In [1]: import numpy as np

In [2]: np.set_printoptions(suppress=True, linewidth=160)

In [3]: mat = np.loadtxt("run3.csv", delimiter=",")

In [4]: print(mat)
[[ 0. -3.  0.  0.  0.  0.  0.  0.  0.  0.  0.]
 [-3.  1. -3.  0.  0.  0.  0.  0.  0.  0.  0.]
 [ 0. -3. -1. -3.  0.  0.  0.  0.  0.  0.  0.]
 [ 0.  0. -3.  1. -3.  0.  0.  0.  0.  0.  0.]
 [ 0.  0.  0. -3.  0. -3.  0.  0.  0.  0.  0.]
 [ 0.  0.  0.  0. -3.  2. -3.  0.  0.  0.  0.]
 [ 0.  0.  0.  0.  0. -3.  1. -3.  0.  0.  0.]
 [ 0.  0.  0.  0.  0.  0. -3.  3. -3.  0.  0.]
 [ 0.  0.  0.  0.  0.  0.  0. -3. -2. -3.  0.]
 [ 0.  0.  0.  0.  0.  0.  0.  0. -3.  2. -3.]
 [ 0.  0.  0.  0.  0.  0.  0.  0.  0. -3. -1.]]

In [5]: vec = np.array([1, 2, 0, 2, 0, 1, 0, 2, 0, 1, 1])

In [6]: target = mat @ vec

In [7]: print(target)
[ -6.  -1. -12.   2.  -9.   2.  -9.   6.  -9.  -1.  -4.]

In [8]: print(np.round(np.linalg.solve(mat, 5 * target), 3) + 0)
[ 5. 10.  0. 10.  0.  5.  0. 10.  0.  5.  5.]

In [9]: print(np.round(np.linalg.solve(mat, mat[:, 4]), 3) + 0)
[0. 0. 0. 0. 1. 0. 0. 0. 0. 0. 0.]

In [10]: w, vecs = np.linalg.eigh(mat)

In [11]: vec = np.array([-1, 6, 1, -5, 3, 5, 2, 4, -3, 5, -5])

In [12]: print(np.round(np.linalg.eigvalsh(mat[1:, 1:]), 3))
[-5.278 -5.008 -3.317 -2.151 -0.867  1.734  3.556  4.645  5.638  7.048]

In [13]: print(vec @ mat @ vec)
403.0

In [14]: print(np.abs(mat).sum(axis=1).max(), np.round(np.abs(w).max(), 3))
9.0 7.051

In [15]: rng = np.random.default_rng(638236)

In [16]: z = rng.permutation(11)

In [17]: print(z)
[10  2  5  7  9  0  1  4  3  8  6]

In [18]: out = mat[z][:, z]

In [19]: print(np.diag(out))
[-1. -1.  2.  3.  2.  0.  1.  0.  1. -2.  1.]

In [20]: print(np.allclose(out, mat))
False

In [21]: print(out)
[[-1.  0.  0.  0. -3.  0.  0.  0.  0.  0.  0.]
 [ 0. -1.  0.  0.  0.  0. -3.  0. -3.  0.  0.]
 [ 0.  0.  2.  0.  0.  0.  0. -3.  0.  0. -3.]
 [ 0.  0.  0.  3.  0.  0.  0.  0.  0. -3. -3.]
 [-3.  0.  0.  0.  2.  0.  0.  0.  0. -3.  0.]
 [ 0.  0.  0.  0.  0.  0. -3.  0.  0.  0.  0.]
 [ 0. -3.  0.  0.  0. -3.  1.  0.  0.  0.  0.]
 [ 0.  0. -3.  0.  0.  0.  0.  0. -3.  0.  0.]
 [ 0. -3.  0.  0.  0.  0.  0. -3.  1.  0.  0.]
 [ 0.  0.  0. -3. -3.  0.  0.  0.  0. -2.  0.]
 [ 0.  0. -3. -3.  0.  0.  0.  0.  0.  0.  1.]]

In [22]: w, vecs = np.linalg.eigh(out)

In [23]: vec = np.array([1, 0, 0, 1, 2, 0, 3, 3, 1, 0, 1])

In [24]: print(np.abs(out).sum(axis=1).max(), np.round(np.abs(w).max(), 3))
9.0 7.051

In [25]: print(np.round(np.linalg.eigvalsh(out[1:, 1:]), 3))
[-5.319 -4.846 -3.541 -1.822 -0.424  2.313  3.331  4.627  5.66   7.022]

In [26]: print(round(vec @ out @ vec / (vec @ vec), 3), np.round(w[0], 3), round(w[-1], 3))
-0.577 -5.355 7.051

In [27]: print((np.sign(vecs[:, -1].round(6)) == np.sign(vecs[0, -1].round(6))).astype(int))
[1 1 0 0 0 1 0 1 0 1 1]

In [28]: print(vec @ out @ vec)
-15.0

In [29]: out = np.array([[0, 1], [2, 0], [0, 2]])

In [30]: J = np.tile(out, (2, 3))

In [31]: print(J)
[[0 1 0 1 0 1]
 [2 0 2 0 2 0]
 [0 2 0 2 0 2]
 [0 1 0 1 0 1]
 [2 0 2 0 2 0]
 [0 2 0 2 0 2]]

In [32]: # row 3 repeats row 0

In [33]: rank = np.linalg.matrix_rank(J)

In [34]: print(rank)
2

In [35]: ns = np.linalg.svd(J)[2][rank:].T

In [36]: print([int(np.linalg.matrix_rank(np.delete(J, i, axis=0))) for i in range(6)])
[2, 2, 2, 2, 2, 2]

In [37]: print([int(np.linalg.matrix_rank(J[:i])) for i in range(1, len(J) + 1)])
[1, 2, 2, 2, 2, 2]

In [38]: z = rng.permutation(6)

In [39]: print(z)
[4 2 0 5 3 1]

In [40]: out = J[z][:, z]

In [41]: print(round(np.linalg.det(out), 3), np.round(np.linalg.det(J[z]), 3))
0.0 0.0

In [42]: print(out)
[[2 2 2 0 0 0]
 [0 0 0 2 2 2]
 [0 0 0 1 1 1]
 [0 0 0 2 2 2]
 [0 0 0 1 1 1]
 [2 2 2 0 0 0]]

In [43]: print(np.trace(out))
5

In [44]: rank = np.linalg.matrix_rank(out)

In [45]: print(rank)
2

In [46]: ns = np.linalg.svd(out)[2][rank:].T

In [47]: print([int(np.linalg.matrix_rank(out[:, :j + 1])) for j in range(6)])
[1, 1, 1, 2, 2, 2]

In [48]: print(np.linalg.matrix_rank(out.T @ out), np.linalg.matrix_rank(out @ out.T))
2 2

In [49]: print(np.round(ns @ ns.T, 3) + 0)
[[ 0.667 -0.333 -0.333  0.     0.     0.   ]
 [-0.333  0.667 -0.333  0.     0.     0.   ]
 [-0.333 -0.333  0.667  0.     0.     0.   ]
 [ 0.     0.     0.     0.667 -0.333 -0.333]
 [ 0.     0.     0.    -0.333  0.667 -0.333]
 [ 0.     0.     0.    -0.333 -0.333  0.667]]

In [50]: out = J + rng.integers(-2, 3, (6, 2)) @ rng.integers(-2, 3, (2, 6))

In [51]: print(out)
[[-2  3  6 -3  0  3]
 [ 2  2  6 -2  4  3]
 [ 4  4  0  4  6  7]
 [-1  2  3 -1  0  2]
 [ 5 -1 -3  4  4  0]
 [-3  1  1  0 -4 -1]]

In [52]: print(np.round(np.linalg.svd(out - J, compute_uv=False), 3) + 0)
[12.886 11.443  0.     0.     0.     0.   ]

In [53]: F, _ = np.linalg.qr(np.array([[-0.5, 1.6, 0.8, 2.4, -1.4, -0.9, 2.0, -0.4, -0.7],
    ...:     [-1.0, -0.2, 0.4, 0.2, 0.4, 0.6, -0.1, -1.2, 0.9],
    ...:     [0.8, -0.2, -0.8, -2.3, 0.1, 0.6, 1.0, -0.1, 0.1],
    ...:     [1.7, 0.8, 0.9, 1.1, -0.7, -0.6, 0.3, 0.2, -0.7],
    ...:     [-1.6, -1.0, 0.2, -0.5, -0.9, 1.0, -0.3, -0.2, -0.1],
    ...:     [0.9, -2.0, -1.8, -0.3, -1.0, -0.5, -0.6, 1.0, 0.3],
    ...:     [0.8, 0.3, 0.3, 2.7, 0.4, 0.3, 0.3, 0.6, 2.3],
    ...:     [1.4, 0.3, -1.3, -0.9, 0.0, -1.2, -1.3, -0.8, -0.2],
    ...:     [-0.9, -0.3, 0.3, 0.0, -0.8, -0.1, 1.4, -0.7, -0.8]]))

In [54]: print(F.round(3))
[[-0.147  0.572 -0.279  0.445 -0.517  0.18  -0.084  0.049 -0.258]
 [-0.294 -0.029  0.084  0.036  0.233  0.005  0.007 -0.751 -0.534]
 [ 0.235 -0.101 -0.219 -0.482 -0.145  0.705 -0.339 -0.121 -0.082]
 [ 0.5    0.209  0.65  -0.153 -0.42  -0.094  0.162 -0.194 -0.103]
 [-0.471 -0.282  0.139 -0.022 -0.36   0.374  0.594 -0.06   0.233]
 [ 0.265 -0.726 -0.081  0.439 -0.314 -0.07  -0.129  0.041 -0.286]
 [ 0.235  0.072  0.261  0.593  0.368  0.481 -0.052 -0.169  0.35 ]
 [ 0.412  0.048 -0.586  0.002 -0.062 -0.175  0.399 -0.454  0.293]
 [-0.265 -0.068  0.088  0.003 -0.338 -0.236 -0.566 -0.376  0.535]]

In [55]: Uu, sig, VT = np.linalg.svd(F, full_matrices=False)

In [56]: print((sig > 1e-8).sum())
9

In [57]: print(np.round(np.cumsum(sig ** 2) / np.sum(sig ** 2), 3))
[0.111 0.222 0.333 0.444 0.556 0.667 0.778 0.889 1.   ]

In [58]: print(sig.round(3))
[1. 1. 1. 1. 1. 1. 1. 1. 1.]

In [59]: print(Uu.shape, sig.shape, VT.shape)
(9, 9) (9,) (9, 9)

In [60]: print(np.round(np.sort(np.abs(np.linalg.eigvals(F))), 3))
[1. 1. 1. 1. 1. 1. 1. 1. 1.]

In [61]: print(round(float(np.linalg.det(F)), 3))
1.0

In [62]: print(np.allclose(F @ F.T, F.T @ F))
True

In [63]: print(np.round(np.abs(np.linalg.eigvals(F)).max(), 3))
1.0

In [64]: F.inv()
AttributeError: 'numpy.ndarray' object has no attribute 'inv'


In [65]: u = np.array([2, 0, -2])

In [66]: print(np.round(np.cross(F[5, :3], F[2, :3]), 3))
[0.151 0.039 0.144]

In [67]: print(np.round(np.polyval(u, F[5]), 3))
[-1.86  -0.946 -1.987 -1.615 -1.803 -1.99  -1.967 -1.997 -1.836]

In [68]: print(np.round(np.convolve(F[5], u), 3))
[ 0.529 -1.452 -0.691  2.33  -0.466 -1.018  0.369  0.222 -0.314 -0.083  0.573]

In [69]: out = F / np.linalg.norm(F, axis=1, keepdims=True)

In [70]: C2 = out @ out.T

In [71]: print(np.degrees(np.arccos(np.clip(C2[6, 3], -1, 1))))
90.0

In [72]: print(C2[6].round(3) + 0)
[0. 0. 0. 0. 0. 0. 1. 0. 0.]

In [73]: print(np.argwhere(np.triu(np.abs(C2) > 0.95, 1)))
[]

In [74]: K = np.loadtxt("w.csv", delimiter=",")

In [75]: print(K)
[[ 0.  0.  2.  2.  2.  0.  2.  2.]
 [ 2.  2.  2.  0.  2.  0.  1.  1.]
 [ 1.  1.  1.  1.  2.  0.  1.  1.]
 [ 1.  2.  0.  2.  2.  0.  2.  1.]
 [ 1.  0.  2.  2.  0.  1.  2.  0.]
 [-4. -4. -2.  2. -2.  0.  0.  0.]]

In [76]: # rank 5

In [77]: print(np.abs(np.diag(np.linalg.qr(J)[1])) > 1e-9)
[ True  True False False False False]

In [78]: print(np.round(np.trace(np.linalg.pinv(J) @ J), 3))
2.0

In [79]: print(np.allclose(J[:-1].T @ np.linalg.lstsq(J[:-1].T, J[-1])[0], J[-1]))
True

In [80]: out = K + rng.integers(-2, 3, (6, 5)) @ rng.integers(-2, 3, (5, 8))

In [81]: print(out)
[[ -8.  -6.   8.  -4.  -6.   4.  -3.   4.]
 [  4.   2.   2.   0.   2.   3.  -2.   0.]
 [  5.  10.   1.   2.  14.   0.   5.   5.]
 [  5.   3.  -8.   9.   2. -10.  10.  -1.]
 [  1.   1.   0.   5.   4.  -5.   7.  -2.]
 [-16. -12.  10.  -8. -10.  10. -12.   4.]]

In [82]: print(np.linalg.matrix_rank(out - K, tol=1e-8))
5

In [83]: print(np.round(np.linalg.svd(out - K, compute_uv=False), 3) + 0)
[37.847 15.701  7.423  3.282  1.476  0.   ]
